>>> import numpy as np
>>> from numpy import linalg as LA
>>> np.set_printoptions(precision=2, suppress=True, linewidth=100)
>>> A = np.load("case14.npy")
>>> A
array([[1, 2, 3, 0, 0, 0, 0, 2, 3, 2, 0],
       [1, 0, 3, 3, 2, 1, 1, 2, 1, 2, 3],
       [1, 2, 2, 2, 2, 2, 2, 3, 3, 2, 2],
       [1, 2, 2, 3, 2, 2, 3, 0, 1, 1, 0],
       [1, 1, 0, 3, 3, 2, 2, 2, 2, 3, 3],
       [1, 3, 3, 1, 2, 1, 1, 0, 2, 0, 2],
       [3, 1, 2, 2, 3, 3, 1, 2, 0, 0, 3],
       [2, 1, 1, 3, 2, 1, 1, 3, 0, 1, 3],
       [0, 3, 0, 3, 3, 2, 3, 0, 0, 1, 2],
       [1, 3, 0, 2, 3, 0, 2, 1, 0, 0, 1],
       [0, 3, 2, 2, 2, 2, 3, 3, 3, 3, 2]])
>>> W1 = np.array([[2, 3, 3, 2, 2, 2],
...     [1, 0, 3, 2, 2, 0],
...     [2, 2, 3, 1, 0, 1],
...     [2, 2, 1, 3, 1, 2],
...     [2, 2, 2, 0, 3, 0],
...     [2, 0, 3, 3, 3, 1],
...     [0, 3, 1, 3, 0, 0],
...     [1, 2, 1, 2, 3, 0],
...     [1, 0, 1, 0, 3, 1],
...     [1, 3, 3, 3, 1, 1],
...     [0, 2, 1, 1, 2, 2]])
>>> b = np.array([-1, 3, -3, 2, 3, -2])
>>> H = np.maximum(A @ W1 + b, 0)
>>> H
array([[16, 22, 26, 21, 26,  8],
       [24, 41, 32, 35, 34, 19],
       [27, 40, 40, 42, 47, 17],
       [23, 32, 32, 37, 28, 12],
       [25, 43, 36, 43, 46, 19],
       [20, 25, 31, 24, 31, 12],
       [28, 39, 38, 37, 43, 19],
       [22, 39, 29, 36, 37, 17],
       [19, 31, 29, 37, 32, 11],
       [15, 26, 21, 25, 27,  6],
       [27, 43, 44, 48, 48, 16]])
>>> LA.matrix_rank(H)
np.int64(6)
>>> C = np.array([[-4, 8], [3, -5], [-8, 9], [-9, -9], [3, 9], [-6, -9]])
>>> H @ C
array([[-365,  225],
       [-556,   95],
       [-647,  268],
       [-573,  123],
       [-622,  165],
       [-448,  269],
       [-617,  254],
       [-518,   98],
       [-518,  114],
       [-330,  143],
       [-715,  253]])
>>> t = np.radians(135)
>>> R = np.eye(11)
>>> R[5, 5] = R[7, 7] = np.cos(t)
>>> R[5, 7], R[7, 5] = -np.sin(t), np.sin(t)
>>> R
array([[ 1.  ,  0.  ,  0.  ,  0.  ,  0.  ,  0.  ,  0.  ,  0.  ,  0.  ,  0.  ,  0.  ],
       [ 0.  ,  1.  ,  0.  ,  0.  ,  0.  ,  0.  ,  0.  ,  0.  ,  0.  ,  0.  ,  0.  ],
       [ 0.  ,  0.  ,  1.  ,  0.  ,  0.  ,  0.  ,  0.  ,  0.  ,  0.  ,  0.  ,  0.  ],
       [ 0.  ,  0.  ,  0.  ,  1.  ,  0.  ,  0.  ,  0.  ,  0.  ,  0.  ,  0.  ,  0.  ],
       [ 0.  ,  0.  ,  0.  ,  0.  ,  1.  ,  0.  ,  0.  ,  0.  ,  0.  ,  0.  ,  0.  ],
       [ 0.  ,  0.  ,  0.  ,  0.  ,  0.  , -0.71,  0.  , -0.71,  0.  ,  0.  ,  0.  ],
       [ 0.  ,  0.  ,  0.  ,  0.  ,  0.  ,  0.  ,  1.  ,  0.  ,  0.  ,  0.  ,  0.  ],
       [ 0.  ,  0.  ,  0.  ,  0.  ,  0.  ,  0.71,  0.  , -0.71,  0.  ,  0.  ,  0.  ],
       [ 0.  ,  0.  ,  0.  ,  0.  ,  0.  ,  0.  ,  0.  ,  0.  ,  1.  ,  0.  ,  0.  ],
       [ 0.  ,  0.  ,  0.  ,  0.  ,  0.  ,  0.  ,  0.  ,  0.  ,  0.  ,  1.  ,  0.  ],
       [ 0.  ,  0.  ,  0.  ,  0.  ,  0.  ,  0.  ,  0.  ,  0.  ,  0.  ,  0.  ,  1.  ]])
>>> M2 = A @ R.T
>>> M2.round(2) + 0
array([[ 1.  ,  2.  ,  3.  ,  0.  ,  0.  , -1.41,  0.  , -1.41,  3.  ,  2.  ,  0.  ],
       [ 1.  ,  0.  ,  3.  ,  3.  ,  2.  , -2.12,  1.  , -0.71,  1.  ,  2.  ,  3.  ],
       [ 1.  ,  2.  ,  2.  ,  2.  ,  2.  , -3.54,  2.  , -0.71,  3.  ,  2.  ,  2.  ],
       [ 1.  ,  2.  ,  2.  ,  3.  ,  2.  , -1.41,  3.  ,  1.41,  1.  ,  1.  ,  0.  ],
       [ 1.  ,  1.  ,  0.  ,  3.  ,  3.  , -2.83,  2.  ,  0.  ,  2.  ,  3.  ,  3.  ],
       [ 1.  ,  3.  ,  3.  ,  1.  ,  2.  , -0.71,  1.  ,  0.71,  2.  ,  0.  ,  2.  ],
       [ 3.  ,  1.  ,  2.  ,  2.  ,  3.  , -3.54,  1.  ,  0.71,  0.  ,  0.  ,  3.  ],
       [ 2.  ,  1.  ,  1.  ,  3.  ,  2.  , -2.83,  1.  , -1.41,  0.  ,  1.  ,  3.  ],
       [ 0.  ,  3.  ,  0.  ,  3.  ,  3.  , -1.41,  3.  ,  1.41,  0.  ,  1.  ,  2.  ],
       [ 1.  ,  3.  ,  0.  ,  2.  ,  3.  , -0.71,  2.  , -0.71,  0.  ,  0.  ,  1.  ],
       [ 0.  ,  3.  ,  2.  ,  2.  ,  2.  , -3.54,  3.  , -0.71,  3.  ,  3.  ,  2.  ]])
>>> np.allclose(LA.norm(A, axis=1), LA.norm(M2, axis=1))
True
>>> round(LA.det(R), 2), round(np.trace(R), 2)
(np.float64(1.0), np.float64(7.59))
>>> np.abs(M2 - A).max(axis=0)
array([0.  , 0.  , 0.  , 0.  , 0.  , 6.54, 0.  , 4.41, 0.  , 0.  , 0.  ])
>>> def softmax(z):
...     e = np.exp(z - z.max(axis=-1, keepdims=True))
...     return e / e.sum(axis=-1, keepdims=True)
... 
>>> softmax(A[2])
array([0.03, 0.07, 0.07, 0.07, 0.07, 0.07, 0.07, 0.2 , 0.2 , 0.07, 0.07])
>>> scores = A @ A.T / np.sqrt(11)
>>> softmax(scores)[2] @ A
array([0.25, 2.7 , 1.9 , 2.06, 2.06, 1.99, 2.75, 2.93, 2.91, 2.8 , 2.06])
>>> rng = np.random.default_rng(20787)
>>> idx = rng.permutation(11)
>>> idx
array([ 9,  3,  7,  0,  1,  2,  8,  5,  6, 10,  4])
>>> M2 = A[idx][:, idx]
>>> np.diag(M2)
array([0, 3, 3, 1, 0, 2, 0, 1, 1, 2, 3])
>>> np.round(LA.det(M2), 2), round(float(LA.det(A[idx])), 2)
(np.float64(-9063.0), -9063.0)
>>> x0 = np.array([-2, -1, -6, 8, -7, 9, -1, 0, -8, 4, -4])
>>> a = np.maximum(A @ x0, 0)
>>> a
array([ 0,  0,  0,  5,  0,  0,  0,  0, 11,  0,  0])
>>> np.tanh(A @ x0)
array([-1.  , -1.  , -1.  ,  1.  ,  0.  , -1.  , -1.  , -0.76,  1.  , -1.  , -1.  ])
>>> np.maximum(A @ (3 * x0), 0)
array([ 0,  0,  0, 15,  0,  0,  0,  0, 33,  0,  0])
>>> A * (a > 1e-9)[:, None]
array([[0, 0, 0, 0, 0, 0, 0, 0, 0, 0, 0],
       [0, 0, 0, 0, 0, 0, 0, 0, 0, 0, 0],
       [0, 0, 0, 0, 0, 0, 0, 0, 0, 0, 0],
       [1, 2, 2, 3, 2, 2, 3, 0, 1, 1, 0],
       [0, 0, 0, 0, 0, 0, 0, 0, 0, 0, 0],
       [0, 0, 0, 0, 0, 0, 0, 0, 0, 0, 0],
       [0, 0, 0, 0, 0, 0, 0, 0, 0, 0, 0],
       [0, 0, 0, 0, 0, 0, 0, 0, 0, 0, 0],
       [0, 3, 0, 3, 3, 2, 3, 0, 0, 1, 2],
       [0, 0, 0, 0, 0, 0, 0, 0, 0, 0, 0],
       [0, 0, 0, 0, 0, 0, 0, 0, 0, 0, 0]])
>>> np.maximum(A @ x0, 0) - np.maximum(-A @ x0, 0)
array([-38, -14, -22,   5,   0, -45, -10,  -1,  11, -16, -18])
>>> np.flatnonzero(a > 1e-9)
array([3, 8])
>>> X = np.load("run9.npy")
>>> X
array([[ 1.06,  0.31, -0.13, -0.72,  0.2 ,  0.23, -0.11, -0.13, -0.1 , -0.29,  1.61,  0.59],
       [ 0.31,  0.59,  0.54,  1.47, -0.96, -0.15,  0.14, -0.18, -1.57, -0.08,  1.03, -0.41],
       [-0.13,  0.54,  1.53, -0.08,  1.01, -1.93,  0.83, -0.46,  1.25, -0.26,  0.86, -0.96],
       [-0.72,  1.47, -0.08,  1.88,  0.18,  1.33,  0.48,  1.82, -0.81,  0.24,  0.65,  0.33],
       [ 0.2 , -0.96,  1.01,  0.18,  1.51,  0.06, -0.72,  1.04, -0.03, -0.26,  0.01,  0.18],
       [ 0.23, -0.15, -1.93,  1.33,  0.06, -1.91, -0.1 ,  1.49,  0.19,  1.85, -1.04,  0.43],
       [-0.11,  0.14,  0.83,  0.48, -0.72, -0.1 , -0.44, -0.24,  0.85,  0.72,  0.54,  0.86],
       [-0.13, -0.18, -0.46,  1.82,  1.04,  1.49, -0.24, -0.34, -0.22, -0.94,  1.  ,  0.8 ],
       [-0.1 , -1.57,  1.25, -0.81, -0.03,  0.19,  0.85, -0.22,  0.  , -0.8 ,  0.98,  0.46],
       [-0.29, -0.08, -0.26,  0.24, -0.26,  1.85,  0.72, -0.94, -0.8 ,  0.68,  0.68,  1.28],
       [ 1.61,  1.03,  0.86,  0.65,  0.01, -1.04,  0.54,  1.  ,  0.98,  0.68,  0.49,  0.63],
       [ 0.59, -0.41, -0.96,  0.33,  0.18,  0.43,  0.86,  0.8 ,  0.46,  1.28,  0.63, -0.06]])
>>> np.round(LA.det(X), 2)
np.float64(14663.1)
>>> X.inv()
Traceback (most recent call last):
  File "<python-input-43>", line 1, in <module>
    X.inv()
    ^^^^^
AttributeError: 'numpy.ndarray' object has no attribute 'inv'
>>> assert X == X.T
Traceback (most recent call last):
  File "<python-input-44>", line 1, in <module>
    assert X == X.T
           ^^^^^^^^
ValueError: The truth value of an array with more than one element is ambiguous. Use a.any() or a.all()
>>> LA.determinant(X)
Traceback (most recent call last):
  File "<python-input-45>", line 1, in <module>
    LA.determinant(X)
    ^^^^^^^^^^^^^^
AttributeError: module 'numpy.linalg' has no attribute 'determinant'
>>> [round(float(LA.det(X[:i, :i])), 2) + 0 for i in range(1, 13)]
[1.06, 0.53, 0.45, -4.27, -11.16, 72.43, -43.89, 118.17, 765.69, 1585.51, -6762.35, 14663.1]
>>> np.all(LA.eigvalsh(X) > 0)
np.False_
>>> evals, V = LA.eigh(X)
>>> (evals > 1e-8).sum(), (evals < -1e-8).sum()
(np.int64(6), np.int64(6))
>>> LA.eigvalsh(X @ X)
array([ 1.01,  1.01,  1.01,  3.97,  4.02,  4.04,  4.04,  8.96,  8.99, 15.99, 24.95, 24.99])
>>> np.unique(evals.round(6) + 0, return_counts=True)[1]
array([1, 1, 1, 1, 1, 1, 1, 1, 1, 1, 1, 1])
>>> np.round(V @ np.diag(evals) @ V.T, 2) + 0
array([[ 1.06,  0.31, -0.13, -0.72,  0.2 ,  0.23, -0.11, -0.13, -0.1 , -0.29,  1.61,  0.59],
       [ 0.31,  0.59,  0.54,  1.47, -0.96, -0.15,  0.14, -0.18, -1.57, -0.08,  1.03, -0.41],
       [-0.13,  0.54,  1.53, -0.08,  1.01, -1.93,  0.83, -0.46,  1.25, -0.26,  0.86, -0.96],
       [-0.72,  1.47, -0.08,  1.88,  0.18,  1.33,  0.48,  1.82, -0.81,  0.24,  0.65,  0.33],
       [ 0.2 , -0.96,  1.01,  0.18,  1.51,  0.06, -0.72,  1.04, -0.03, -0.26,  0.01,  0.18],
       [ 0.23, -0.15, -1.93,  1.33,  0.06, -1.91, -0.1 ,  1.49,  0.19,  1.85, -1.04,  0.43],
       [-0.11,  0.14,  0.83,  0.48, -0.72, -0.1 , -0.44, -0.24,  0.85,  0.72,  0.54,  0.86],
       [-0.13, -0.18, -0.46,  1.82,  1.04,  1.49, -0.24, -0.34, -0.22, -0.94,  1.  ,  0.8 ],
       [-0.1 , -1.57,  1.25, -0.81, -0.03,  0.19,  0.85, -0.22,  0.  , -0.8 ,  0.98,  0.46],
       [-0.29, -0.08, -0.26,  0.24, -0.26,  1.85,  0.72, -0.94, -0.8 ,  0.68,  0.68,  1.28],
       [ 1.61,  1.03,  0.86,  0.65,  0.01, -1.04,  0.54,  1.  ,  0.98,  0.68,  0.49,  0.63],
       [ 0.59, -0.41, -0.96,  0.33,  0.18,  0.43,  0.86,  0.8 ,  0.46,  1.28,  0.63, -0.06]])
>>> np.abs(V[:, -1]).round(6).argmax()
np.int64(3)
>>> np.round(V.T @ V, 2) + 0
array([[1., 0., 0., 0., 0., 0., 0., 0., 0., 0., 0., 0.],
       [0., 1., 0., 0., 0., 0., 0., 0., 0., 0., 0., 0.],
       [0., 0., 1., 0., 0., 0., 0., 0., 0., 0., 0., 0.],
       [0., 0., 0., 1., 0., 0., 0., 0., 0., 0., 0., 0.],
       [0., 0., 0., 0., 1., 0., 0., 0., 0., 0., 0., 0.],
       [0., 0., 0., 0., 0., 1., 0., 0., 0., 0., 0., 0.],
       [0., 0., 0., 0., 0., 0., 1., 0., 0., 0., 0., 0.],
       [0., 0., 0., 0., 0., 0., 0., 1., 0., 0., 0., 0.],
       [0., 0., 0., 0., 0., 0., 0., 0., 1., 0., 0., 0.],
       [0., 0., 0., 0., 0., 0., 0., 0., 0., 1., 0., 0.],
       [0., 0., 0., 0., 0., 0., 0., 0., 0., 0., 1., 0.],
       [0., 0., 0., 0., 0., 0., 0., 0., 0., 0., 0., 1.]])
>>> LA.eigvalsh(X + 2 * np.eye(12))
array([-2.99, -0.01, -0.01,  0.01,  0.99,  1.  ,  3.  ,  4.01,  4.99,  5.  ,  6.  ,  7.  ])
